% python3 -q
>>> import numpy as np
>>> np.set_printoptions(precision=3, suppress=True, linewidth=160)
>>> K = np.array([[2.0, 0.0, 0.0, 0.0, 0.0, 0.0],
...     [1.0, -2.0, 0.0, 0.0, 0.0, 0.0],
...     [0.0, 0.0, 2.0, 0.0, 3.0, 8.0],
...     [0.0, 0.0, 1.0, 8.0, 3.0, 8.0],
...     [0.0, 0.0, 4.0, 2.0, 2.0, 8.0],
...     [0.0, 0.0, 5.0, 9.0, 9.0, 9.0]])
>>> K
array([[ 2.,  0.,  0.,  0.,  0.,  0.],
       [ 1., -2.,  0.,  0.,  0.,  0.],
       [ 0.,  0.,  2.,  0.,  3.,  8.],
       [ 0.,  0.,  1.,  8.,  3.,  8.],
       [ 0.,  0.,  4.,  2.,  2.,  8.],
       [ 0.,  0.,  5.,  9.,  9.,  9.]])
>>> x0 = np.array([0, 2, 0, 1, 2, 0])
>>> rhs = K @ x0
>>> beta, lr = np.zeros(6), 1 / np.linalg.norm(K, 2) ** 2
>>> for i in range(8):
...     beta -= lr * K.T @ (K @ beta - rhs)
...     if i % 2 == 0: print(i, round(np.linalg.norm(K @ beta - rhs), 3))
... 
0 9.173
2 8.196
4 7.391
6 6.726
>>> np.round(np.linalg.cond(K), 3)
np.float64(14.47)
>>> print(beta)
[-0.059  0.121  0.338  1.012  0.883  0.53 ]
>>> out = np.linalg.inv(K)
>>> print(round(np.linalg.det(K) * np.linalg.det(out), 3))
1.0
>>> np.round(np.linalg.inv(out), 3) + 0
array([[ 2.,  0.,  0.,  0.,  0.,  0.],
       [ 1., -2.,  0.,  0.,  0.,  0.],
       [ 0.,  0.,  2.,  0.,  3.,  8.],
       [ 0.,  0.,  1.,  8.,  3.,  8.],
       [ 0.,  0.,  4.,  2.,  2.,  8.],
       [ 0.,  0.,  5.,  9.,  9.,  9.]])
>>> (np.abs(out) > 1e-9).astype(int)
array([[1, 0, 0, 0, 0, 0],
       [1, 1, 0, 0, 0, 0],
       [0, 0, 1, 1, 1, 1],
       [0, 0, 1, 1, 1, 1],
       [0, 0, 1, 1, 1, 1],
       [0, 0, 1, 1, 1, 1]])
>>> np.round(K @ out, 3) + 0
array([[1., 0., 0., 0., 0., 0.],
       [0., 1., 0., 0., 0., 0.],
       [0., 0., 1., 0., 0., 0.],
       [0., 0., 0., 1., 0., 0.],
       [0., 0., 0., 0., 1., 0.],
       [0., 0., 0., 0., 0., 1.]])
>>> np.sort(np.linalg.eigvals(K).real)
array([-4.392, -2.141, -2.   ,  2.   ,  4.99 , 22.544])
>>> (K != 0).astype(int)
array([[1, 0, 0, 0, 0, 0],
       [1, 1, 0, 0, 0, 0],
       [0, 0, 1, 0, 1, 1],
       [0, 0, 1, 1, 1, 1],
       [0, 0, 1, 1, 1, 1],
       [0, 0, 1, 1, 1, 1]])
>>> round(float(np.linalg.det(K)), 3)
-4232.0
>>> (np.linalg.matrix_power((K != 0) + (K.T != 0) + np.eye(6), 6) > 0).astype(int)
array([[1, 1, 0, 0, 0, 0],
       [1, 1, 0, 0, 0, 0],
       [0, 0, 1, 1, 1, 1],
       [0, 0, 1, 1, 1, 1],
       [0, 0, 1, 1, 1, 1],
       [0, 0, 1, 1, 1, 1]])
>>> cov = K.T @ K
>>> (K @ K.T).shape
(6, 6)
>>> np.linalg.matrix_rank(cov)
np.int64(6)
>>> np.linalg.svd(K, compute_uv=False) ** 2
array([510.55 ,  41.574,  15.465,   6.562,   3.41 ,   2.438])
>>> np.allclose(K, K.T)
False
>>> np.linalg.matrix_power(K, 4)
array([[    16.,      0.,      0.,      0.,      0.,      0.],
       [     0.,     16.,      0.,      0.,      0.,      0.],
       [     0.,      0.,  24044.,  42324.,  36582.,  60480.],
       [     0.,      0.,  35166.,  63388.,  53676.,  89600.],
       [     0.,      0.,  28004.,  49492.,  42544.,  70776.],
       [     0.,      0.,  50880.,  90369.,  76974., 129329.]])
>>> (K + K.T) / 2
array([[ 2. ,  0.5,  0. ,  0. ,  0. ,  0. ],
       [ 0.5, -2. ,  0. ,  0. ,  0. ,  0. ],
       [ 0. ,  0. ,  2. ,  0.5,  3.5,  6.5],
       [ 0. ,  0. ,  0.5,  8. ,  2.5,  8.5],
       [ 0. ,  0. ,  3.5,  2.5,  2. ,  8.5],
       [ 0. ,  0. ,  6.5,  8.5,  8.5,  9. ]])
>>> np.trace(K)
np.float64(21.0)
>>> X = np.load("layer5.npy")
>>> X
array([[ 3,  3, -3, -3],
       [ 2,  3, -2, -3],
       [ 0,  0, -3, -3],
       [ 0,  0, -2, -3]])
>>> round(np.linalg.det(X[::-1]), 3)
np.float64(9.0)
>>> np.einsum("ij,ji->", X, X)
np.int64(60)
>>> print(np.round(np.linalg.eigvals(X).sum().real, 3))
0.0
>>> out = np.array([[-1, 1, 0], [0, 0, 2]])
>>> arr = out.T @ out
>>> arr
array([[ 1, -1,  0],
       [-1,  1,  0],
       [ 0,  0,  4]])
>>> left, sv, VT = np.linalg.svd(arr)
>>> np.argmax(sv[:-1] / (sv[1:] + 1e-6)) + 1
np.int64(2)
>>> sv.round(3) + 0
array([4., 2., 0.])
>>> out = left[:, :2] @ np.diag(sv[:2]) @ VT[:2]
>>> np.linalg.matrix_rank(arr, rtol=0.05)
np.int64(2)
>>> np.linalg.matrix_rank(out)
np.int64(2)
>>> rng = np.random.default_rng(426259)
>>> z = rng.permutation(3)
>>> z
array([0, 2, 1])
>>> out = arr[z][:, z]
>>> np.trace(out)
np.int64(6)
>>> round(float(np.linalg.det(out)), 3), round(float(np.linalg.det(arr[z])), 3)
(0.0, 0.0)
>>> out
array([[ 1,  0, -1],
       [ 0,  4,  0],
       [-1,  0,  1]])
>>> np.diag(out)
array([1, 4, 1])
>>> np.linalg.cond(out) > 100
np.True_
>>> round(float(np.linalg.norm(out, 2) / np.linalg.norm(out)), 3)
0.894
>>> print(np.linalg.matrix_rank(out, rtol=0.1))
2
>>> [round(float(x), 3) for x in np.linalg.svd(out, compute_uv=False)[:3]]
[4.0, 2.0, 0.0]
>>> np.argsort(-np.linalg.norm(out, axis=0).round(6), kind="stable")[:3]
array([1, 0, 2])
>>> A = -3 * np.eye(6) + np.eye(6, k=1)
>>> A
array([[-3.,  1.,  0.,  0.,  0.,  0.],
       [ 0., -3.,  1.,  0.,  0.,  0.],
       [ 0.,  0., -3.,  1.,  0.,  0.],
       [ 0.,  0.,  0., -3.,  1.,  0.],
       [ 0.,  0.,  0.,  0., -3.,  1.],
       [ 0.,  0.,  0.,  0.,  0., -3.]])
>>> out = np.linalg.inv(A)
>>> (np.abs(out) > 1e-9).astype(int)
array([[1, 1, 1, 1, 1, 1],
       [0, 1, 1, 1, 1, 1],
       [0, 0, 1, 1, 1, 1],
       [0, 0, 0, 1, 1, 1],
       [0, 0, 0, 0, 1, 1],
       [0, 0, 0, 0, 0, 1]])
>>> np.round(np.linalg.inv(out), 3) + 0
array([[-3.,  1.,  0.,  0.,  0.,  0.],
       [ 0., -3.,  1.,  0.,  0.,  0.],
       [ 0.,  0., -3.,  1.,  0.,  0.],
       [ 0.,  0.,  0., -3.,  1.,  0.],
       [ 0.,  0.,  0.,  0., -3.,  1.],
       [ 0.,  0.,  0.,  0.,  0., -3.]])
>>> np.allclose(out, A.T)
False
>>> out
array([[-0.333, -0.111, -0.037, -0.012, -0.004, -0.001],
       [-0.   , -0.333, -0.111, -0.037, -0.012, -0.004],
       [-0.   , -0.   , -0.333, -0.111, -0.037, -0.012],
       [-0.   , -0.   , -0.   , -0.333, -0.111, -0.037],
       [-0.   , -0.   , -0.   , -0.   , -0.333, -0.111],
       [-0.   , -0.   , -0.   , -0.   , -0.   , -0.333]])
>>> out = np.array([[0, 2], [2, 1], [2, 2], [0, 0], [0, 0], [2, 0]])
>>> A @ out
array([[ 2., -5.],
       [-4., -1.],
       [-6., -6.],
       [ 0.,  0.],
       [ 2.,  0.],
       [-6.,  0.]])
>>> np.linalg.matrix_rank(A @ out)
np.int64(2)
>>> np.einsum("ik,kj->ij", A, out)
array([[ 2., -5.],
       [-4., -1.],
       [-6., -6.],
       [ 0.,  0.],
       [ 2.,  0.],
       [-6.,  0.]])
>>> q, vecs = np.linalg.qr(A[:, :1])[0], np.linalg.qr(A[:, 1:])[0]
>>> sv = np.linalg.svd(q.T @ vecs, compute_uv=False)
>>> sv
array([0.333])
>>> np.degrees(np.arccos(sv.clip(0, 1)))
array([70.529])
>>> (A - A.T) / 2
array([[ 0. ,  0.5,  0. ,  0. ,  0. ,  0. ],
       [-0.5,  0. ,  0.5,  0. ,  0. ,  0. ],
       [ 0. , -0.5,  0. ,  0.5,  0. ,  0. ],
       [ 0. ,  0. , -0.5,  0. ,  0.5,  0. ],
       [ 0. ,  0. ,  0. , -0.5,  0. ,  0.5],
       [ 0. ,  0. ,  0. ,  0. , -0.5,  0. ]])
>>> np.sort(np.abs(np.linalg.eigvals(A)))
array([3., 3., 3., 3., 3., 3.])
>>> A @ A
array([[ 9., -6.,  1.,  0.,  0.,  0.],
       [ 0.,  9., -6.,  1.,  0.,  0.],
       [ 0.,  0.,  9., -6.,  1.,  0.],
       [ 0.,  0.,  0.,  9., -6.,  1.],
       [ 0.,  0.,  0.,  0.,  9., -6.],
       [ 0.,  0.,  0.,  0.,  0.,  9.]])
>>> round(float(np.abs(np.linalg.eigvals(A)).max()), 3)
3.0
>>> np.allclose(A @ A.T, A.T @ A)
False
>>> out = A / np.sqrt((A ** 2).mean(axis=1, keepdims=True))
>>> out[5]
array([ 0.   ,  0.   ,  0.   ,  0.   ,  0.   , -2.449])
>>> A - A.mean(axis=1, keepdims=True)
array([[-2.667,  1.333,  0.333,  0.333,  0.333,  0.333],
       [ 0.333, -2.667,  1.333,  0.333,  0.333,  0.333],
       [ 0.333,  0.333, -2.667,  1.333,  0.333,  0.333],
       [ 0.333,  0.333,  0.333, -2.667,  1.333,  0.333],
       [ 0.333,  0.333,  0.333,  0.333, -2.667,  1.333],
       [ 0.5  ,  0.5  ,  0.5  ,  0.5  ,  0.5  , -2.5  ]])
>>> np.linalg.matrix_rank(A - A.mean(axis=1, keepdims=True))
np.int64(5)
>>> J = np.load("m.npy")
>>> J
array([[ 0.41 , -0.59 , -0.59 ,  0.084,  0.253,  0.253],
       [-0.59 ,  0.41 , -0.59 ,  0.084,  0.253,  0.253],
       [-0.59 , -0.59 ,  0.41 ,  0.084,  0.253,  0.253],
       [ 0.084,  0.084,  0.084,  0.988, -0.036, -0.036],
       [ 0.253,  0.253,  0.253, -0.036,  0.892, -0.108],
       [ 0.253,  0.253,  0.253, -0.036, -0.108,  0.892]])
>>> x0 = np.array([2, 4, 5, 5, 5, 3])
>>> (J * x0).sum(axis=1)
array([-2.048, -0.048,  0.952,  5.578,  6.735,  4.735])
>>> (J @ x0).argmax()
np.int64(4)
>>> out = np.array([[4, 5], [9, 5], [2, 0]])
>>> M = np.kron(np.eye(3, dtype=int), out)
>>> M
array([[4, 5, 0, 0, 0, 0],
       [9, 5, 0, 0, 0, 0],
       [2, 0, 0, 0, 0, 0],
       [0, 0, 4, 5, 0, 0],
       [0, 0, 9, 5, 0, 0],
       [0, 0, 2, 0, 0, 0],
       [0, 0, 0, 0, 4, 5],
       [0, 0, 0, 0, 9, 5],
       [0, 0, 0, 0, 2, 0]])
>>> out = np.c_[M[:, :3] @ np.array([[5, 5, 1], [4, 4, 3], [0, 0, 4]]), np.array([3, 1, 2, 0, 1, 1, 3, 2, 3])]
>>> out
array([[40, 40, 19,  3],
       [65, 65, 24,  1],
       [10, 10,  2,  2],
       [ 0,  0, 16,  0],
       [ 0,  0, 36,  1],
       [ 0,  0,  8,  1],
       [ 0,  0,  0,  3],
       [ 0,  0,  0,  2],
       [ 0,  0,  0,  3]])
>>> np.round(np.linalg.lstsq(M, out[:, 0])[0], 3) + 0
array([5., 4., 0., 0., 0., 0.])
>>> np.linalg.matrix_rank(np.c_[M, out])
np.int64(7)
>>> print(np.linalg.matrix_rank(out))
3
>>> left, sv, VT = np.linalg.svd(out)
>>> vecs = VT[:(sv > 1e-8).sum()]
>>> x0 = out[8] + -2 * out[0] + rng.integers(2) * np.eye(4)[2]
>>> x0
array([-80., -80., -38.,  -3.])
>>> np.linalg.matrix_rank(np.vstack([out, x0]))
np.int64(3)
>>> np.round(np.linalg.norm(x0 - vecs.T @ vecs @ x0), 3)
np.float64(0.0)
>>> np.allclose(vecs.T @ vecs @ x0, x0)
True
>>> np.round(vecs.T @ vecs, 3) + 0
array([[0.5, 0.5, 0. , 0. ],
       [0.5, 0.5, 0. , 0. ],
       [0. , 0. , 1. , 0. ],
       [0. , 0. , 0. , 1. ]])
>>> z = rng.permutation(6)
>>> out = M[:, z] * rng.choice([-1, 1], 6)
>>> out
array([[ 0,  0,  4,  5,  0,  0],
       [ 0,  0,  9,  5,  0,  0],
       [ 0,  0,  2,  0,  0,  0],
       [ 5,  0,  0,  0,  4,  0],
       [ 5,  0,  0,  0,  9,  0],
       [ 0,  0,  0,  0,  2,  0],
       [ 0,  5,  0,  0,  0, -4],
       [ 0,  5,  0,  0,  0, -9],
       [ 0,  0,  0,  0,  0, -2]])
>>> left, _, VT = np.linalg.svd(M.T @ out)
>>> z
array([3, 5, 0, 1, 2, 4])
>>> np.round(left @ VT, 3) + 0
array([[ 0.,  0.,  1.,  0.,  0.,  0.],
       [ 0.,  0.,  0.,  1.,  0.,  0.],
       [ 0.,  0.,  0.,  0.,  1.,  0.],
       [ 1.,  0.,  0.,  0.,  0.,  0.],
       [ 0.,  0.,  0.,  0.,  0., -1.],
       [ 0.,  1.,  0.,  0.,  0.,  0.]])
>>> hat = out @ np.linalg.solve(out.T @ out, out.T)
>>> print(np.linalg.matrix_rank(np.eye(9) - hat))
3
>>> hat @ out[:, 3]
array([5., 5., 0., 0., 0., 0., 0., 0., 0.])
>>> np.trace(hat)
np.float64(6.0)
>>> np.diag(hat)
array([0.879, 0.879, 0.242, 0.879, 0.879, 0.242, 0.879, 0.879, 0.242])
>>> np.round(np.linalg.eigvalsh(hat), 3) + 0
array([0., 0., 0., 1., 1., 1., 1., 1., 1.])
>>> t = np.radians(36)
>>> r_ = np.eye(6)
>>> r_[3, 3] = r_[2, 2] = np.cos(t)
>>> r_[3, 2], r_[2, 3] = -np.sin(t), np.sin(t)
>>> r_
array([[ 1.   ,  0.   ,  0.   ,  0.   ,  0.   ,  0.   ],
       [ 0.   ,  1.   ,  0.   ,  0.   ,  0.   ,  0.   ],
       [ 0.   ,  0.   ,  0.809,  0.588,  0.   ,  0.   ],
       [ 0.   ,  0.   , -0.588,  0.809,  0.   ,  0.   ],
       [ 0.   ,  0.   ,  0.   ,  0.   ,  1.   ,  0.   ],
       [ 0.   ,  0.   ,  0.   ,  0.   ,  0.   ,  1.   ]])
>>> out = M @ r_.T
>>> np.allclose(np.linalg.norm(M, axis=1), np.linalg.norm(out, axis=1))
True
>>> np.allclose(M @ M.T, out @ out.T)
True
